% python3 -q
>>> import numpy as np
>>> import numpy.linalg as la
>>> np.set_printoptions(suppress=True, linewidth=100)
>>> M = np.array([[-4, -6, 2], [18, 27, -9], [4, 6, -2], [-10, -15, 5]])
>>> np.abs(np.diag(la.qr(M)[1])) > 1e-9
array([ True, False, False])
>>> rank = la.matrix_rank(M)
>>> rank
np.int64(1)
>>> null = la.svd(M)[2][rank:].T
>>> la.matrix_rank(M.T @ M), la.matrix_rank(M @ M.T)
(np.int64(1), np.int64(1))
>>> U, sigma, vt = la.svd(M)
>>> evecs = vt[:(sigma > 1e-8).sum()]
>>> rng = np.random.default_rng(229)
>>> x0 = M[1] + -1 * M[0] + rng.integers(2) * np.eye(3)[1]
>>> x0
array([ 22.,  34., -11.])
>>> round(float(la.norm(x0 - evecs.T @ evecs @ x0)), 2)
0.6
>>> f, v = M[3], M[2]
>>> f @ v
np.int64(-140)
>>> f @ f
np.int64(350)
>>> pr = (f @ v) / (f @ f) * f
>>> (v - pr) @ f
np.float64(0.0)
>>> la.matrix_rank(np.outer(f, v))
np.int64(1)
>>> v - pr
array([0., 0., 0.])
>>> np.round(la.norm(f + v) ** 2 + la.norm(f - v) ** 2, 2)
np.float64(812.0)
>>> arr = np.load("layer12.npy")
>>> arr
array([[2, 3, 0, 1],
       [0, 3, 3, 0],
       [0, 0, 0, 3],
       [0, 0, 0, 3]])
>>> x0 = np.array([2, 1, 3])
>>> (M * x0).sum(axis=1)
array([ -8,  36,   8, -20])
>>> (M @ x0).argmax()
np.int64(1)
>>> M @ x0
array([ -8,  36,   8, -20])
>>> M @ np.ones(3)
array([ -8.,  36.,   8., -20.])
>>> np.sign((M @ x0).round(6))
array([-1,  1,  1, -1])
>>> M @ (2 * x0)
array([-16,  72,  16, -40])
>>> la.norm(M @ x0) <= la.norm(M, 2) * la.norm(x0) + 1e-9
np.True_
>>> E = np.load("a.npy")
>>> E
array([[ 1, -5, -5, -1, -2,  0, -5, -4,  1, -2],
       [ 2, -4, -4,  0, -1,  1, -4, -3,  2, -1],
       [ 6,  0,  0,  4,  3,  5,  0,  1,  6,  3]])
>>> # columns 1 and 2 are equal
>>> la.matrix_rank(E, rtol=0.1)
np.int64(2)
>>> [round(float(x), 2) for x in la.svd(E, compute_uv=False)[:3]]
[12.96, 11.58, 0.0]
>>> mat = np.loadtxt("run2.csv", delimiter=",")
>>> mat
array([[ 1.,  0.,  0.,  0.,  0.,  0.,  0.],
       [ 1.,  1.,  0.,  0.,  0.,  0.,  0.],
       [-3., -3.,  1.,  0.,  0.,  0.,  0.],
       [-2., -3., -1.,  1.,  0.,  0.,  0.],
       [-2., -3.,  2.,  3.,  1.,  0.,  0.],
       [-3.,  3., -3., -3., -3.,  1.,  0.],
       [-3.,  1.,  0.,  0., -1.,  3.,  1.]])
>>> # triangular: eigenvalues sit on the diagonal
>>> Y = la.inv(mat)
>>> np.round(la.det(mat) * la.det(Y), 2)
np.float64(1.0)
>>> np.round(la.det(mat) * Y, 2) + 0
array([[  1.,   0.,   0.,   0.,   0.,   0.,   0.],
       [ -1.,   1.,   0.,   0.,   0.,   0.,   0.],
       [  0.,   3.,   1.,   0.,   0.,   0.,   0.],
       [ -1.,   6.,   1.,   1.,   0.,   0.,   0.],
       [  2., -21.,  -5.,  -3.,   1.,   0.,   0.],
       [  9., -39.,  -9.,  -6.,   3.,   1.,   0.],
       [-21.,  95.,  22.,  15.,  -8.,  -3.,   1.]])
>>> def softmax(z):
...     e = np.exp(z - z.max(axis=-1, keepdims=True))
...     return e / e.sum(axis=-1, keepdims=True)
... 
>>> np.round(softmax(mat[1]), 2)
array([0.26, 0.26, 0.1 , 0.1 , 0.1 , 0.1 , 0.1 ])
>>> np.round(softmax(10 * mat[1]), 2) + 0
array([0.5, 0.5, 0. , 0. , 0. , 0. , 0. ])
>>> np.round(softmax(mat).sum(axis=1), 2)
array([1., 1., 1., 1., 1., 1., 1.])
>>> att = mat @ mat.T / np.sqrt(7)
>>> np.round(softmax(att)[1] @ mat, 2)
array([-0.32,  0.8 , -0.5 , -0.44, -0.61,  0.44,  0.09])
>>> X = np.load("mat.npy")
>>> X
array([[  0.3 ,   0.  ,  -1.  ,  -1.5 ,   0.3 ,   0.1 ,  -1.5 ,   1.42,   0.  ],
       [ -0.5 ,  -0.4 ,   2.  ,   0.5 ,  -1.1 ,  -1.  ,  -1.3 ,  -2.47,   1.8 ],
       [ -0.5 ,   0.4 ,  -1.8 ,  -1.3 ,  -0.1 ,   1.4 ,  -1.7 ,  -2.45,   1.  ],
       [ -2.6 ,   0.8 ,   0.1 ,  -1.2 ,  -0.8 ,   0.2 ,   1.  , -13.05,  -0.2 ],
       [  0.5 ,  -0.7 ,   0.2 ,  -0.5 ,   1.5 ,   0.7 ,   1.  ,   2.47,  -1.4 ],
       [  2.  ,   1.  ,  -1.7 ,   0.5 ,  -0.9 ,  -1.  ,  -1.3 ,   9.97,   0.7 ],
       [ -0.1 ,   0.6 ,   0.3 ,   1.  ,  -1.6 ,   1.6 ,  -0.5 ,  -0.56,  -1.3 ],
       [  0.5 ,   1.2 ,  -0.1 ,  -0.4 ,  -0.4 ,   0.4 ,   0.  ,   2.48,   0.1 ],
       [  0.8 ,   0.7 ,   1.4 ,   0.3 ,  -0.1 ,   0.  ,  -0.1 ,   4.02,  -0.8 ],
       [  0.2 ,  -1.5 ,   0.2 ,   0.6 ,  -0.4 ,  -1.  ,  -0.4 ,   1.01,  -0.8 ],
       [  0.  ,   1.1 ,  -0.6 ,   2.  ,  -1.  ,  -0.1 ,   1.4 ,   0.06,  -0.6 ],
       [  0.4 ,   0.8 ,   0.2 ,   1.7 ,   0.5 ,  -0.7 ,  -1.8 ,   1.98,   0.3 ],
       [  1.9 ,  -0.5 ,   0.2 ,   0.3 ,   1.1 ,  -0.5 ,  -0.6 ,   9.54,   0.9 ],
       [  1.1 ,   0.4 ,   1.5 ,  -0.7 ,   1.4 ,   0.2 ,   0.5 ,   5.48,   1.3 ],
       [  0.2 ,   1.2 ,   1.1 ,  -1.2 ,  -0.8 ,  -1.  ,  -0.6 ,   0.95,   0.5 ],
       [ -0.4 ,   1.3 ,   0.9 ,  -1.  ,  -0.6 ,  -0.1 ,   0.4 ,  -2.03,   1.7 ]])
>>> P = X @ la.solve(X.T @ X, X.T)
>>> np.round(P @ X[:, 8], 2) + 0
array([ 0. ,  1.8,  1. , -0.2, -1.4,  0.7, -1.3,  0.1, -0.8, -0.8, -0.6,  0.3,  0.9,  1.3,  0.5,
        1.7])
>>> np.allclose(P @ P, P)
True
>>> np.round(la.eigvalsh(P), 2) + 0
array([0., 0., 0., 0., 0., 0., 0., 1., 1., 1., 1., 1., 1., 1., 1., 1.])
>>> mat @ mat
array([[  1.,   0.,   0.,   0.,   0.,   0.,   0.],
       [  2.,   1.,   0.,   0.,   0.,   0.,   0.],
       [ -9.,  -6.,   1.,   0.,   0.,   0.,   0.],
       [ -4.,  -3.,  -2.,   1.,   0.,   0.,   0.],
       [-19., -21.,   1.,   6.,   1.,   0.,   0.],
       [ 18.,  33.,  -9., -15.,  -6.,   1.,   0.],
       [-12.,  14., -11., -12., -11.,   6.,   1.]])
>>> [int(la.matrix_rank(la.matrix_power(mat, p))) for p in range(1, 8)]
[7, 7, 7, 7, 7, 7, 7]
>>> la.matrix_rank(mat - mat[0, 0] * np.eye(7))
np.int64(6)
>>> np.round(np.sort(la.eigvals(mat)), 2)
array([1., 1., 1., 1., 1., 1., 1.])
>>> np.prod(np.diag(mat)), round(la.det(mat), 2)
(np.float64(1.0), np.float64(1.0))
>>> data = np.load("w.npy")
>>> data
array([[5, 4, 4, 5, 0, 1],
       [1, 5, 4, 4, 5, 0],
       [0, 1, 5, 4, 4, 5],
       [5, 0, 1, 5, 4, 4],
       [4, 5, 0, 1, 5, 4],
       [4, 4, 5, 0, 1, 5]])
>>> z = rng.permutation(6)
>>> z
array([1, 4, 0, 2, 3, 5])
>>> Y = data[z][:, z]
>>> np.allclose(Y, data)
False
>>> Y
array([[5, 5, 1, 4, 4, 0],
       [5, 5, 4, 0, 1, 4],
       [4, 0, 5, 4, 5, 1],
       [1, 4, 0, 5, 4, 5],
       [0, 4, 5, 1, 5, 4],
       [4, 1, 4, 5, 0, 5]])
>>> np.diag(Y)
array([5, 5, 5, 5, 5, 5])
>>> data @ (-1.0) ** np.arange(6)
array([-1.,  1., -1.,  1., -1.,  1.])
>>> np.round(np.fft.fft(data[0]), 2)
array([19. +0.j  ,  0.5-6.06j,  5.5+0.87j, -1. +0.j  ,  5.5-0.87j,  0.5+6.06j])
>>> np.allclose(data @ data.T, data.T @ data)
True
>>> data @ np.ones(6)
array([19., 19., 19., 19., 19., 19.])
>>> m1 = np.loadtxt("data.csv", delimiter=",")
>>> m1
array([[4., 3., 0., 0., 0., 3., 0., 1., 0., 4.],
       [0., 0., 0., 0., 0., 0., 0., 0., 0., 1.],
       [0., 0., 0., 0., 1., 0., 0., 0., 0., 0.],
       [0., 0., 0., 0., 0., 5., 0., 0., 0., 0.],
       [0., 0., 0., 0., 0., 0., 0., 0., 0., 0.],
       [1., 0., 0., 0., 0., 4., 0., 0., 0., 0.]])
>>> np.round(m1 @ la.pinv(m1) @ m1, 2) + 0
array([[4., 3., 0., 0., 0., 3., 0., 1., 0., 4.],
       [0., 0., 0., 0., 0., 0., 0., 0., 0., 1.],
       [0., 0., 0., 0., 1., 0., 0., 0., 0., 0.],
       [0., 0., 0., 0., 0., 5., 0., 0., 0., 0.],
       [0., 0., 0., 0., 0., 0., 0., 0., 0., 0.],
       [1., 0., 0., 0., 0., 4., 0., 0., 0., 0.]])
>>> try:
...     la.inv(m1)
... except la.LinAlgError as e:
...     print(e)
... 
Last 2 dimensions of the array must be square
>>> la.lstsq(m1[:-1].T, m1[-1])[2]
np.int32(4)
>>> J = (rng.random((3, 3)) < 0.3) + np.eye(3)
>>> J /= J.sum(axis=1, keepdims=True)
>>> J
array([[1., 0., 0.],
       [0., 1., 0.],
       [0., 0., 1.]])
>>> evals, evecs = la.eigh(J)
>>> x0 = np.array([-2, 3, -3])
>>> np.round(la.eigvalsh(J[1:, 1:]), 2)
array([1., 1.])
>>> evecs * np.abs(evals) @ evecs.T
array([[1., 0., 0.],
       [0., 1., 0.],
       [0., 0., 1.]])
>>> [int(la.matrix_rank(la.matrix_power(J, p))) for p in range(1, 4)]
[3, 3, 3]
>>> np.prod(np.diag(J)), np.round(la.det(J), 2)
(np.float64(1.0), np.float64(1.0))
>>> J @ np.ones(3)
array([1., 1., 1.])
>>> np.sort(np.abs(np.fft.fft(J[0]))), np.round(np.sort(la.svd(J, compute_uv=False)), 2)
(array([1., 1., 1.]), array([1., 1., 1.]))
>>> J @ (-1.0) ** np.arange(3)
array([ 1., -1.,  1.])
